% ipython --no-banner

In [1]: import numpy as np

In [2]: np.set_printoptions(precision=2, suppress=True, linewidth=160, legacy="1.25")

In [3]: rd = lambda a: np.round(a, 2) + 0

In [4]: arr = np.load("out13.npy")

In [5]: arr
Out[5]: 
array([[ 1,  0,  0,  0,  0,  0,  0,  0,  0,  0,  0],
       [-3,  1,  0,  0,  0,  0,  0,  0,  0,  0,  0],
       [ 3,  0,  1,  0,  0,  0,  0,  0,  0,  0,  0],
       [ 0, -3, -2,  1,  0,  0,  0,  0,  0,  0,  0],
       [ 0,  0, -3,  2,  1,  0,  0,  0,  0,  0,  0],
       [ 2, -2, -1, -2, -3,  1,  0,  0,  0,  0,  0],
       [-1,  1,  3,  3,  0, -1,  1,  0,  0,  0,  0],
       [-2, -2,  2, -1,  3, -1, -1,  1,  0,  0,  0],
       [ 1, -1,  1,  0, -2, -1, -2,  2,  1,  0,  0],
       [-3,  3, -1,  1, -3, -3, -2, -3,  0,  1,  0],
       [-2,  2,  2, -3,  0,  3,  0,  2,  2, -3,  1]])

In [6]: # triangular, det is the product of the diagonal

In [7]: arr @ arr
Out[7]: 
array([[  1,   0,   0,   0,   0,   0,   0,   0,   0,   0,   0],
       [ -6,   1,   0,   0,   0,   0,   0,   0,   0,   0,   0],
       [  6,   0,   1,   0,   0,   0,   0,   0,   0,   0,   0],
       [  3,  -6,  -4,   1,   0,   0,   0,   0,   0,   0,   0],
       [ -9,  -6, -10,   4,   1,   0,   0,   0,   0,   0,   0],
       [  7,   2,  11, -10,  -6,   1,   0,   0,   0,   0,   0],
       [  2,  -5,   1,   8,   3,  -2,   1,   0,   0,   0,   0],
       [  7,   0,  -5,   3,   9,  -1,  -2,   1,   0,   0,   0],
       [  4,  -6,   7, -10,   5,  -2,  -6,   4,   1,   0,   0],
       [-16,  13,  -4,  -1,  -6,  -1,  -1,  -6,   0,   1,   0],
       [  9,  -8,  16, -17,   2,  11,   0,  17,   4,  -6,   1]])

In [8]: np.prod(np.diag(arr)), rd(np.linalg.det(arr))
Out[8]: (1, 1.0)

In [9]: np.argsort(-np.linalg.norm(arr, axis=0).round(6), kind="stable")[:3]
Out[9]: array([0, 2, 1])

In [10]: K = np.loadtxt("a.csv", delimiter=",")

In [11]: K
Out[11]: 
array([[ -1.7,  -0.7,   0.4,   1.2,  -1.3],
       [ -0.1,  -0.5,   0.5,  -0.1,   1.3],
       [ -0.1,  -0.4,  -0.9,   1.4,   0.1],
       [  1.9,   3.4,   0. ,  -0.5,   0.2],
       [ -0.8,   0.4,   0.2,  -0.4,  -0.9],
       [  0.4,  -0.1,  -0.8,  -0.8,   1. ],
       [ -1. ,  -0.2,   0. ,  -0.4,  -0.1],
       [  0.8,   0.5,  -0.5,  -0.2,  -0.4],
       [  0.8,  -0.1,  -0.1,   1.1,   0.6],
       [ -0.8,   0.9,  -0.3,   0.9,   2.4],
       [ -0.6,  -1.8,  -1.2,   0.6,  -0.4],
       [  1. ,  -1.8,  -1.1,  -0.3,   1. ],
       [  0.2,   0.3,   0.7,  -1.3,  -0.5],
       [ -1.2,   0.7,  -0.3,  -2.7,   0.2],
       [ -0.8,   1.6,  -0.7,   1.2,   2.1],
       [  1.5,   0.3,   0.6,   0.1,  -0.3],
       [ -0.2,   2.8,  -1.2,   0.5,  -0.8],
       [ -0.1,   1.6,  -0.3,   0.6,   1.3],
       [  1.5,  -2.3,  -1.2,  -0.6,   0.8],
       [ -0.1,   0.4,  -0.6,  -2.3,   2.8],
       [-18. ,  -6. ,  40. ,  10. , -18. ],
       [  1.1,  -1.4,  -0.6,  -0.7,   0.7],
       [  2.1,  -2.1,   0.9,   0.3,   0.5],
       [  0.6,   1. ,   1. ,  -0.6,   1.7]])

In [12]: other = K / np.sqrt((K ** 2).mean(axis=1, keepdims=True))

In [13]: np.linalg.matrix_rank(K - K.mean(axis=1, keepdims=True))
Out[13]: 4

In [14]: rd(np.linalg.norm(other, axis=1))
Out[14]: array([2.24, 2.24, 2.24, 2.24, 2.24, 2.24, 2.24, 2.24, 2.24, 2.24, 2.24, 2.24, 2.24, 2.24, 2.24, 2.24, 2.24, 2.24, 2.24, 2.24, 2.24, 2.24, 2.24, 2.24])

In [15]: x = np.array([1, 0, 1, 2, 0])

In [16]: print(rd(K @ (2 * x)))
[  2.2   0.4   3.6   1.8  -2.8  -4.   -3.6  -0.2   5.8   1.4  -1.2  -1.4  -3.4 -13.8   1.8   4.6  -0.8   1.6  -1.8 -10.6  84.   -1.8   7.2   0.8]

In [17]: print(rd(K @ np.ones(5)))
[-2.1  1.1  0.1  5.  -1.5 -0.3 -1.7  0.2  2.3  3.1 -3.4 -1.2 -0.6 -3.3  3.4  2.2  1.1  3.1 -1.8  0.2  8.  -0.9  1.7  3.7]

In [18]: np.sign((K @ x).round(6))
Out[18]: array([ 1.,  1.,  1.,  1., -1., -1., -1., -1.,  1.,  1., -1., -1., -1., -1.,  1.,  1., -1.,  1., -1., -1.,  1., -1.,  1.,  1.])

In [19]: rd(K @ x)
Out[19]: array([ 1.1,  0.2,  1.8,  0.9, -1.4, -2. , -1.8, -0.1,  2.9,  0.7, -0.6, -0.7, -1.7, -6.9,  0.9,  2.3, -0.4,  0.8, -0.9, -5.3, 42. , -0.9,  3.6,  0.4])

In [20]: (K @ x).argmax()
Out[20]: 20

In [21]: K * x
Out[21]: 
array([[ -1.7,  -0. ,   0.4,   2.4,  -0. ],
       [ -0.1,  -0. ,   0.5,  -0.2,   0. ],
       [ -0.1,  -0. ,  -0.9,   2.8,   0. ],
       [  1.9,   0. ,   0. ,  -1. ,   0. ],
       [ -0.8,   0. ,   0.2,  -0.8,  -0. ],
       [  0.4,  -0. ,  -0.8,  -1.6,   0. ],
       [ -1. ,  -0. ,   0. ,  -0.8,  -0. ],
       [  0.8,   0. ,  -0.5,  -0.4,  -0. ],
       [  0.8,  -0. ,  -0.1,   2.2,   0. ],
       [ -0.8,   0. ,  -0.3,   1.8,   0. ],
       [ -0.6,  -0. ,  -1.2,   1.2,  -0. ],
       [  1. ,  -0. ,  -1.1,  -0.6,   0. ],
       [  0.2,   0. ,   0.7,  -2.6,  -0. ],
       [ -1.2,   0. ,  -0.3,  -5.4,   0. ],
       [ -0.8,   0. ,  -0.7,   2.4,   0. ],
       [  1.5,   0. ,   0.6,   0.2,  -0. ],
       [ -0.2,   0. ,  -1.2,   1. ,  -0. ],
       [ -0.1,   0. ,  -0.3,   1.2,   0. ],
       [  1.5,  -0. ,  -1.2,  -1.2,   0. ],
       [ -0.1,   0. ,  -0.6,  -4.6,   0. ],
       [-18. ,  -0. ,  40. ,  20. ,  -0. ],
       [  1.1,  -0. ,  -0.6,  -1.4,   0. ],
       [  2.1,  -0. ,   0.9,   0.6,   0. ],
       [  0.6,   0. ,   1. ,  -1.2,   0. ]])

In [22]: print(np.linalg.norm(K @ x) <= np.linalg.norm(K, 2) * np.linalg.norm(x) + 1e-9)
True

In [23]: Ac = (K - K.mean(axis=0)) / K.std(axis=0)

In [24]: rd(Ac.std(axis=0))
Out[24]: array([1., 1., 1., 1., 1.])

In [25]: np.argwhere(np.abs(Ac) > 2)
Out[25]: 
array([[20,  0],
       [20,  1],
       [20,  2],
       [20,  3],
       [20,  4]])

In [26]: beta = np.linalg.lstsq(np.delete(Ac, 1, axis=1), Ac[:, 1])[0]

In [27]: print(rd(1 - np.var(Ac[:, 1] - np.delete(Ac, 1, axis=1) @ beta)))
0.44

In [28]: P = K @ np.linalg.solve(K.T @ K, K.T)

In [29]: rd(np.trace(P))
Out[29]: 5.0

In [30]: rd(P @ K[:, 1])
Out[30]: array([-0.7, -0.5, -0.4,  3.4,  0.4, -0.1, -0.2,  0.5, -0.1,  0.9, -1.8, -1.8,  0.3,  0.7,  1.6,  0.3,  2.8,  1.6, -2.3,  0.4, -6. , -1.4, -2.1,  1. ])

In [31]: Ac = K - K.mean(axis=0)

In [32]: evecs = np.linalg.svd(Ac)[2][:1]

In [33]: other = Ac - Ac @ evecs.T @ evecs

In [34]: print(rd(other.std(axis=0)))
[0.91 1.38 0.58 0.97 0.87]

In [35]: rd(np.diag(evecs.T @ evecs))
Out[35]: array([0.14, 0.02, 0.66, 0.04, 0.14])

In [36]: rd(np.linalg.norm(other) / np.linalg.norm(Ac))
Out[36]: 0.22

In [37]: np.linalg.norm(other, axis=1).round(6).argmax()
Out[37]: 3

In [38]: print(rd((Ac @ evecs.T).std(axis=0)))
[9.89]

In [39]: rd(np.cov(Ac @ evecs.T, rowvar=False))
Out[39]: 102.08

In [40]: feats = np.load("sample7.npy")

In [41]: rd(feats)
Out[41]: 
array([[-0.03,  0.16, -0.27, -0.3 , -0.12,  0.21,  0.65,  0.32],
       [ 0.16,  0.89, -0.33, -0.37,  0.68,  0.1 ,  0.29,  1.01],
       [-0.27, -0.33,  0.45,  0.58,  0.19, -0.13, -0.46, -0.43],
       [-0.3 , -0.37,  0.58,  0.74,  0.32, -0.2 , -0.71, -0.52],
       [-0.12,  0.68,  0.19,  0.32,  1.13, -0.08, -0.35,  0.68],
       [ 0.21,  0.1 , -0.13, -0.2 , -0.08, -0.05, -0.12,  0.06],
       [ 0.65,  0.29, -0.46, -0.71, -0.35, -0.12, -0.24,  0.19],
       [ 0.32,  1.01, -0.43, -0.52,  0.68,  0.06,  0.19,  1.11]])

In [42]: print(np.linalg.matrix_rank(feats, rtol=0.1))
3

In [43]: [round(float(x), 2) for x in np.linalg.svd(feats, compute_uv=False)[:3]]
Out[43]: [3.0, 2.0, 1.0]

In [44]: rd(np.linalg.norm(feats, 2) / np.linalg.norm(feats))
Out[44]: 0.8

In [45]: np.linalg.lstsq(feats[:-1].T, feats[-1])[2]
Out[45]: 3

In [46]: rd(np.trace(np.linalg.pinv(feats) @ feats))
Out[46]: 3.0

In [47]: np.allclose(feats[:-1].T @ np.linalg.lstsq(feats[:-1].T, feats[-1])[0], feats[-1])
Out[47]: True

In [48]: m1 = np.load("block6.npy")

In [49]: rd(m1)
Out[49]: 
array([[ 0.56, -0.44, -0.44, -0.2 , -0.28, -0.2 ,  0.36, -0.04],
       [-0.44,  0.56, -0.44, -0.2 , -0.28, -0.2 ,  0.36, -0.04],
       [-0.44, -0.44,  0.56, -0.2 , -0.28, -0.2 ,  0.36, -0.04],
       [-0.2 , -0.2 , -0.2 ,  0.91, -0.13, -0.09,  0.17, -0.02],
       [-0.28, -0.28, -0.28, -0.13,  0.82, -0.13,  0.23, -0.03],
       [-0.2 , -0.2 , -0.2 , -0.09, -0.13,  0.91,  0.17, -0.02],
       [ 0.36,  0.36,  0.36,  0.17,  0.23,  0.17,  0.7 ,  0.03],
       [-0.04, -0.04, -0.04, -0.02, -0.03, -0.02,  0.03,  1.  ]])

In [50]: evals, evecs = np.linalg.eigh(m1)

In [51]: rd(evals.sum()), np.trace(m1)
Out[51]: (6.0, 6.0)

In [52]: rd(evecs.T @ m1 @ evecs)
Out[52]: 
array([[-1.,  0.,  0.,  0.,  0.,  0.,  0.,  0.],
       [ 0.,  1.,  0.,  0.,  0.,  0.,  0.,  0.],
       [ 0.,  0.,  1.,  0.,  0.,  0.,  0.,  0.],
       [ 0.,  0.,  0.,  1.,  0.,  0.,  0.,  0.],
       [ 0.,  0.,  0.,  0.,  1.,  0.,  0.,  0.],
       [ 0.,  0.,  0.,  0.,  0.,  1.,  0.,  0.],
       [ 0.,  0.,  0.,  0.,  0.,  0.,  1.,  0.],
       [ 0.,  0.,  0.,  0.,  0.,  0.,  0.,  1.]])

In [53]: rd(np.linalg.svd(m1, compute_uv=False))
Out[53]: array([1., 1., 1., 1., 1., 1., 1., 1.])

In [54]: rng = np.random.default_rng(287)

In [55]: labels = rng.permutation(8)

In [56]: labels
Out[56]: array([5, 2, 7, 1, 6, 3, 0, 4])

In [57]: other = m1[labels][:, labels]

In [58]: rd(np.diag(other))
Out[58]: array([0.91, 0.56, 1.  , 0.56, 0.7 , 0.91, 0.56, 0.82])

In [59]: rd(other)
Out[59]: 
array([[ 0.91, -0.2 , -0.02, -0.2 ,  0.17, -0.09, -0.2 , -0.13],
       [-0.2 ,  0.56, -0.04, -0.44,  0.36, -0.2 , -0.44, -0.28],
       [-0.02, -0.04,  1.  , -0.04,  0.03, -0.02, -0.04, -0.03],
       [-0.2 , -0.44, -0.04,  0.56,  0.36, -0.2 , -0.44, -0.28],
       [ 0.17,  0.36,  0.03,  0.36,  0.7 ,  0.17,  0.36,  0.23],
       [-0.09, -0.2 , -0.02, -0.2 ,  0.17,  0.91, -0.2 , -0.13],
       [-0.2 , -0.44, -0.04, -0.44,  0.36, -0.2 ,  0.56, -0.28],
       [-0.13, -0.28, -0.03, -0.28,  0.23, -0.13, -0.28,  0.82]])
